% python3 -q
>>> import numpy as np
>>> from numpy import linalg as LA
>>> np.set_printoptions(precision=3, suppress=True, linewidth=120, sign=" ")
>>> def tidy(a):
...     return np.round(a, 3) + 0
... 
>>> m1 = np.load("run10.npy")
>>> print(tidy(m1))
[[ -6.426  -8.06   -1.372 -11.255 -21.137   6.651]
 [ -6.421  -8.054  -1.37  -11.245 -21.12    6.646]
 [ -1.135  -2.135  -0.002  -2.225  -4.448   1.178]
 [ -0.009  -0.51   -0.13   -0.182  -0.234  -0.286]
 [ -0.001  -0.263  -0.079  -0.089  -0.099  -0.165]
 [  0.     -0.043  -0.014  -0.014  -0.015  -0.029]
 [  0.01    0.792   0.312   0.277   0.241   0.561]
 [  0.01    0.814   0.322   0.285   0.248   0.577]
 [  0.041   1.467   0.621   0.543   0.466   1.042]
 [  0.042   1.484   0.629   0.55    0.472   1.054]
 [  0.221   3.356   1.559   1.414   1.27    2.308]
 [  0.565   5.662   2.759   2.641   2.523   3.705]
 [  0.777   6.848   3.387   3.319   3.251   4.375]
 [  1.127   8.625   4.333   4.377   4.421   5.33 ]
 [  2.574  14.894   7.701   8.397   9.093   8.376]
 [  6.846  30.204  15.955  19.196  22.436  14.614]]
>>> Ac = m1 - m1.mean(axis=0)
>>> left, sigma, Vt = LA.svd(Ac, full_matrices=False)
>>> print(LA.matrix_rank(Ac))
3
>>> print(np.searchsorted(np.cumsum(sigma ** 2) / (sigma ** 2).sum(), 0.9) + 1)
1
>>> print(tidy(sigma))
[ 61.686  19.284   1.159   0.      0.      0.   ]
>>> print(tidy(sigma ** 2 / (sigma ** 2).sum()))
[ 0.911  0.089  0.     0.     0.     0.   ]
>>> f = np.array([2, 0])
>>> print(tidy(np.convolve(m1[5], f)))
[ 0.    -0.087 -0.029 -0.029 -0.029 -0.058  0.   ]
>>> print(tidy(np.cross(m1[5, :3], m1[1, :3])))
[-0.055  0.092 -0.279]
>>> z = m1[:, 3] > np.median(m1[:, 3])
>>> f = m1[z].mean(axis=0) - m1[~z].mean(axis=0)
>>> print(tidy(f))
[  3.271  11.25    4.91    8.111  11.312   3.209]
>>> print((((m1 - m1.mean(axis=0)) @ f > 0) == z).mean())
0.875
>>> print(z.astype(int))
[ 0  0  0  0  0  0  0  0  1  1  1  1  1  1  1  1]
>>> print(((m1 - m1.mean(axis=0)) @ f > 0).astype(int))
[ 0  0  0  0  0  0  0  0  0  0  1  1  1  1  1  1]
>>> out = np.array([[0, 3], [-3, 2], [0, 1], [3, -2], [0, 3], [-2, -2]])
>>> print(tidy(np.einsum("ij->j", m1)))
[-1.778 55.082 34.612 15.99  -2.632 55.936]
>>> out @ m1
Traceback (most recent call last):
  File "<python-input-23>", line 1, in <module>
    out @ m1
    ~~~~^~~~
ValueError: matmul: Input operand 1 has a mismatch in its core dimension 0, with gufunc signature (n?,k),(k,m?)->(n?,m?) (size 16 is different from 2)
>>> left, sigma, Vt = LA.svd(m1)
>>> vecs = Vt[:(sigma > 1e-8).sum()]
>>> rng = np.random.default_rng(297154)
>>> x0 = m1[1] + -1 * m1[5] + rng.integers(2) * np.eye(6)[0]
>>> print(tidy(x0))
[ -6.421  -8.01   -1.356 -11.231 -21.106   6.675]
>>> print(tidy(np.diag(vecs.T @ vecs)))
[ 0.18   0.709  0.676  0.283  0.643  0.508]
>>> print(tidy(LA.norm(x0 - vecs.T @ vecs @ x0)))
0.0
>>> print(LA.matrix_rank(np.vstack([m1, x0])))
3
>>> mat = np.loadtxt("out16.csv", delimiter=",")
>>> print(mat)
[[-1.7    0.5   -1.    -1.7    1.5    0.8    0.5   -1.    -0.7   -0.2    0.5   -0.9  ]
 [-1.2    0.8    0.5    1.9   -0.3   -1.     1.1   -0.3    0.6    0.7    0.2   -1.6  ]
 [ 0.068  0.916  1.74  -0.382  0.459 -0.534  0.581  0.269 -0.282  1.248 -0.022  0.479]
 [ 0.     0.9    1.6   -0.5    0.5   -0.5    0.6    0.2   -0.2    1.2    0.     0.5  ]
 [-0.3   -0.2    0.5    0.4   -0.3    0.3    0.1   -0.5    1.     0.3   -1.9    0.8  ]
 [ 1.    -1.3    0.8   -0.4    0.7   -0.4   -1.6   -1.2    0.8   -0.1    0.3   -0.6  ]]
>>> print(tidy(LA.norm(mat, "nuc")))
16.081
>>> print(LA.norm(mat, axis=1).argmax())
0
>>> print(tidy(LA.norm(mat[0], 1)), tidy(LA.norm(mat[0], np.inf)))
11.0 1.7
>>> x0 = np.array([-1, -2, -1, -3, 0, 2, -2, 0, 3, 1, 3, 2])
>>> print(tidy(mat @ x0))
[  4.8  -10.9   -3.43  -2.5   -1.4    6.4 ]
>>> x0 @ mat
Traceback (most recent call last):
  File "<python-input-39>", line 1, in <module>
    x0 @ mat
    ~~~^~~~~
ValueError: matmul: Input operand 1 has a mismatch in its core dimension 0, with gufunc signature (n?,k),(k,m?)->(n?,m?) (size 6 is different from 12)
>>> out = mat + rng.integers(-2, 3, (6, 5)) @ rng.integers(-2, 3, (5, 12))
>>> print(tidy(out))
[[ -1.7    -0.5    -7.      3.3     1.5    -0.2    -0.5     1.     -7.7    -0.2     7.5     6.1  ]
 [ -0.2     0.8     4.5     0.9     0.7     5.     -0.9    -3.3     8.6     2.7    -5.8   -11.6  ]
 [  3.068  -2.084   5.74   -6.382   3.459  -3.534  -3.419  -8.731   5.718  -2.752 -12.022  -5.521]
 [  0.     -0.1     5.6     1.5    -2.5     4.5    -1.4    -3.8     7.8     0.2    -2.     -4.5  ]
 [  1.7    -3.2     4.5    -4.6    -2.3     3.3    -7.9    -2.5    -3.      2.3    -5.9    -1.2  ]
 [  0.      0.7    -3.2     3.6     2.7    -0.4     2.4     1.8     0.8     0.9     4.3     0.4  ]]
>>> print(tidy(out - mat))
[[  0.  -1.  -6.   5.   0.  -1.  -1.   2.  -7.   0.   7.   7.]
 [  1.   0.   4.  -1.   1.   6.  -2.  -3.   8.   2.  -6. -10.]
 [  3.  -3.   4.  -6.   3.  -3.  -4.  -9.   6.  -4. -12.  -6.]
 [  0.  -1.   4.   2.  -3.   5.  -2.  -4.   8.  -1.  -2.  -5.]
 [  2.  -3.   4.  -5.  -2.   3.  -8.  -2.  -4.   2.  -4.  -2.]
 [ -1.   2.  -4.   4.   2.   0.   4.   3.   0.   1.   4.   1.]]
>>> print(LA.matrix_rank(out - mat, tol=1e-8))
5
>>> print(np.abs(out - mat).sum(axis=1))
[ 37.  44.  63.  37.  41.  26.]
>>> x0 = np.array([0, -1, 3, 1, 0, -1, -2, 2, 2, 2, 2, 2])
>>> h = np.maximum(mat @ x0, 0)
>>> print(tidy(mat.T @ h))
[ 4.734  4.997 26.42  -6.181  9.345 -9.036 -0.18  -4.024  2.497 15.844 -0.337  2.909]
>>> print(np.flatnonzero(h > 1e-9))
[ 1  2  3  4  5]
>>> cov = mat.T @ mat
>>> print(LA.matrix_rank(cov))
6
>>> print(np.allclose(cov, cov.T))
True
>>> print(tidy(np.trace(cov)), tidy((mat ** 2).sum()))
53.14 53.14
>>> print(tidy(np.diag(cov)))
[ 5.425  4.269  7.728  7.216  3.381  2.425  4.728  2.892  2.61   3.628  3.99   4.849]
>>> print((mat @ mat.T).shape)
(6, 6)
>>> A = np.array([[-3, 3, 0, 0], [-3, -1, 0, 0], [0, 0, -3, 3], [0, 0, -3, -1]])
>>> print((LA.matrix_power((A != 0) + (A.T != 0) + np.eye(4), 4) > 0).astype(int))
[[ 1  1  0  0]
 [ 1  1  0  0]
 [ 0  0  1  1]
 [ 0  0  1  1]]
>>> print(tidy(np.sort(LA.eigvals(A).real)))
[-2. -2. -2. -2.]
>>> print((A != 0).astype(int))
[[ 1  1  0  0]
 [ 1  1  0  0]
 [ 0  0  1  1]
 [ 0  0  1  1]]
>>> print(tidy(LA.eigvals(A).sum().real))
-8.0
>>> print(tidy(LA.det(A.T)))
144.0
>>> print(np.einsum("ij,ji->", A, A))
-16
>>> print(tidy(np.poly(A)))
[   1.    8.   40.   96.  144.]
>>> print(tidy(LA.eigvals(A)))
[-2.+2.828j -2.-2.828j -2.+2.828j -2.-2.828j]
>>> print(np.kron(np.eye(2, dtype=int), A))
[[-3  3  0  0  0  0  0  0]
 [-3 -1  0  0  0  0  0  0]
 [ 0  0 -3  3  0  0  0  0]
 [ 0  0 -3 -1  0  0  0  0]
 [ 0  0  0  0 -3  3  0  0]
 [ 0  0  0  0 -3 -1  0  0]
 [ 0  0  0  0  0  0 -3  3]
 [ 0  0  0  0  0  0 -3 -1]]
>>> x0 = np.array([0, 3, 3, 1])
>>> rhs = A @ x0
>>> print(rhs)
[  9  -3  -6 -10]
>>> print(tidy(LA.solve(A, rhs + A[:, 0])))
[ 1.  3.  3.  1.]
>>> print(tidy(LA.solve(A, A[:, 3])))
[ 0.  0.  0.  1.]
>>> print(tidy(LA.solve(A, rhs)))
[ 0.  3.  3.  1.]
>>> print(tidy(LA.solve(A, 2 * rhs)))
[ 0.  6.  6.  2.]
>>> print(tidy(LA.solve(A.T, A[0])))
[ 1.  0.  0.  0.]
>>> z = rng.permutation(4)
>>> print(z)
[ 3  0  1  2]
>>> out = A[z][:, z]
>>> print(out)
[[-1  0  0 -3]
 [ 0 -3  3  0]
 [ 0 -3 -1  0]
 [ 3  0  0 -3]]
>>> print(tidy(LA.det(out)), tidy(LA.det(A[z])))
144.0 -144.0
>>> F = np.loadtxt("case3.csv", delimiter=",")
>>> print(F)
[[ 19.724  39.525  39.787  19.307  39.941  20.51   19.448]
 [ 20.058  39.587  40.759  20.612  40.021  18.726  20.477]
 [ 19.739  41.139  38.619  20.306  40.726  20.362  20.462]
 [ 20.705  40.882  39.521  20.313  37.194  20.28   19.516]
 [ 19.517  40.638  39.09   20.808  38.385  20.705  17.78 ]
 [ 19.988  40.75   40.093  22.621  39.961  19.833  20.807]
 [ 18.012  39.946  41.99   19.029  40.352  20.682  19.615]
 [ 20.444  40.224  41.367  20.938  39.931  20.594  19.302]
 [ 21.645  40.798  40.32   20.334  40.437  19.652  18.277]
 [ 18.785  40.443  40.783  17.433  40.587  22.391  20.23 ]
 [ 17.867  40.298  39.766  19.755  38.657  20.762  19.999]
 [ 18.857  40.61   39.33   20.618  38.874  20.493  19.475]
 [ 20.407  40.714  40.45   18.489  38.805  20.111  19.167]
 [ 19.792  41.534  41.035  22.039  41.58   20.525  18.907]
 [ 20.779  41.433  40.683  19.255  37.763  18.978  19.978]
 [ 20.142  39.113  40.216  19.419  40.784  19.115  19.174]
 [ 19.582  40.259  39.902  19.694  38.111  19.103  18.826]
 [ 19.03   39.636  40.107  19.276  41.211  19.82   19.488]
 [ 22.243  40.072  42.017  20.032  39.838  20.57   19.482]
 [ 18.999  41.057  39.64   20.137  40.159  18.776  21.05 ]
 [ 19.684  40.304  39.786  19.7    38.342  19.985  19.459]
 [ 20.472  39.465  40.463  21.133  39.099  18.822  19.8  ]
 [ 21.169  40.93   40.379  20.684  39.006  20.558  20.332]
 [ 19.817  38.782  41.75   19.233  40.789  20.49   21.861]
 [ 20.999  40.159  40.54   20.144  40.625  20.48   21.875]
 [ 20.859  39.155  39.834  21.166  39.846  19.18   20.538]
 [ 18.806  39.928  40.55   21.409  40.135  19.224  19.231]]
>>> cov = np.cov(F, rowvar=False)
>>> print(tidy(np.corrcoef(F[:, 4], F[:, 5])[0, 1]))
0.129
>>> print(np.median(F, axis=0))
[ 19.817  40.298  40.32   20.144  39.941  20.28   19.516]
>>> print(tidy(LA.norm(F, 2)))
416.307
>>> print(tidy(LA.norm(F, axis=0)))
[ 103.696  209.298  209.578  104.817  206.222  104.151  102.988]
>>> print(tidy(LA.norm(F, "nuc")))
444.256
>>> print(tidy(F[26] @ F[9]))
6443.5
>>> cov = F.T @ F
>>> print(tidy(np.diag(cov)))
[ 10752.775  43805.765  43922.897  10986.661  42527.704  10847.397  10606.617]
>>> print(np.allclose(cov, cov.T))
True
>>> print((F @ F.T).shape)
(27, 27)
>>> x0 = np.array([2, -2, 0, 2, -2, 0, 2])
>>> rhs = F @ x0
>>> print(tidy(LA.lstsq(F, rhs)[0]))
[ 2. -2.  0.  2. -2.  0.  2.]
>>> rhs = rhs + 0.1 * rng.normal(size=27)
>>> print(tidy(rhs))
[-42.017 -36.952 -42.485 -35.001 -41.738 -34.739 -47.39  -39.081 -41.789 -49.151 -42.659 -41.021 -42.827 -44.971
 -38.439 -42.01  -40.565 -46.208 -36.224 -42.15  -39.607 -34.189 -35.446 -37.548 -35.466 -32.927 -41.188]
>>> c, *_ = LA.lstsq(F, rhs)
>>> print(tidy(LA.norm(rhs - F @ c)))
0.532
>>> J = np.load("layer13.npy")
>>> print(J)
[[ 2  2  0  3  2  1  1 -1  1 -3  0  3]
 [-1 -2 -2  2  2 -2  0  2  3 -3 -2 -3]
 [-1  0  1 -1 -2  0  3  0  1  1  3  2]
 [ 0 -2  2 -2  3  3 -2  1 -1 -3  1  2]
 [-1  3  1 -2 -3 -1 -3 -3 -2 -3  2 -3]
 [ 1  3 -2  0  3  0 -3  3  3 -3 -3  1]
 [-1  3 -3  2  1  0  1  0 -3 -3 -1 -1]
 [ 1 -3  0  0 -3  2  0 -3  1  1 -2  3]
 [-1 -3  0  1  2  1  0  3 -3  3  3  3]
 [-1 -1 -2 -3  3  0 -2  1 -3  3  2 -3]
 [-3 -2  0 -1  3  3  2  1  3  0  3  1]
 [ 1  1 -2 -2  3  2  2 -2 -2 -3  2 -2]]
>>> x0 = np.array([-2, 5, -5, -3, -2, 3, -5, -4, -5, 2, 0, -4])
>>> rhs = J @ x0
>>> print(rhs)
[-28 -31 -22 -14  64  -5  32  -8 -20  49 -31  29]
>>> print(tidy(LA.solve(J, rhs + J[:, 3])))
[-2.  5. -5. -2. -2.  3. -5. -4. -5.  2.  0. -4.]
>>> print(tidy(LA.solve(J, rhs)))
[-2.  5. -5. -3. -2.  3. -5. -4. -5.  2.  0. -4.]
>>> print(tidy(LA.solve(J, -3 * rhs)))
[  6. -15.  15.   9.   6.  -9.  15.  12.  15.  -6.   0.  12.]
